$ python3 -q
>>> import numpy as np
>>> np.set_printoptions(precision=2, suppress=True, linewidth=120, floatmode="fixed")
>>> mat = np.load("out18.npy")
>>> mat
array([[ -8.88,  29.91, -29.69],
       [ -7.76,  32.31, -31.34],
       [ -8.34,  30.20, -30.72],
       [ -8.76,  29.49, -29.75],
       [-11.22,  28.56, -28.63],
       [ -9.36,  30.29, -28.87],
       [-10.04,  28.36, -30.90],
       [ -9.27,  30.84, -29.35],
       [-10.04,  30.28, -29.63],
       [ -8.27,  29.83, -30.65],
       [-10.65,  30.56, -29.65],
       [ -9.79,  30.26, -29.62],
       [ -9.97,  29.38, -29.27],
       [-10.28,  30.48, -29.92],
       [-10.47,  29.86, -29.43],
       [-10.85,  29.08, -31.01]])
>>> round(np.log10(np.linalg.cond(mat)))
2
>>> np.argsort(-np.linalg.norm(mat, axis=0).round(6), kind="stable")[:3]
array([1, 2, 0])
>>> np.linalg.matrix_rank(mat, rtol=0.1)
np.int64(1)
>>> np.linalg.cond(mat) > 100
np.False_
>>> np.abs(np.linalg.svd(mat)[2][-1])
array([0.19, 0.66, 0.72])
>>> cen = mat - mat.mean(axis=0)
>>> evecs = np.linalg.svd(cen)[2][:1]
>>> A2 = cen - cen @ evecs.T @ evecs
>>> np.cov(cen @ evecs.T, rowvar=False)
array(1.59)
>>> A2 = np.c_[mat[:, :2] @ np.array([[0, 3], [-1, -4]]), np.array([-1, 3, 1, -3, 1, 2, 2, 0, -2, -2, 1, -1, -3, 2, 3, 1])]
>>> A2
array([[ -29.91, -146.28,   -1.00],
       [ -32.31, -152.52,    3.00],
       [ -30.20, -145.82,    1.00],
       [ -29.49, -144.24,   -3.00],
       [ -28.56, -147.90,    1.00],
       [ -30.29, -149.24,    2.00],
       [ -28.36, -143.56,    2.00],
       [ -30.84, -151.17,    0.00],
       [ -30.28, -151.24,   -2.00],
       [ -29.83, -144.13,   -2.00],
       [ -30.56, -154.19,    1.00],
       [ -30.26, -150.41,   -1.00],
       [ -29.38, -147.43,   -3.00],
       [ -30.48, -152.76,    2.00],
       [ -29.86, -150.85,    3.00],
       [ -29.08, -148.87,    1.00]])
>>> np.linalg.norm(np.linalg.qr(mat)[0].T @ A2, axis=0) ** 2 / ((A2 ** 2).sum(axis=0) + 1e-12)
array([1.00, 1.00, 0.03])
>>> np.linalg.matrix_rank(np.c_[mat, A2])
np.int64(4)
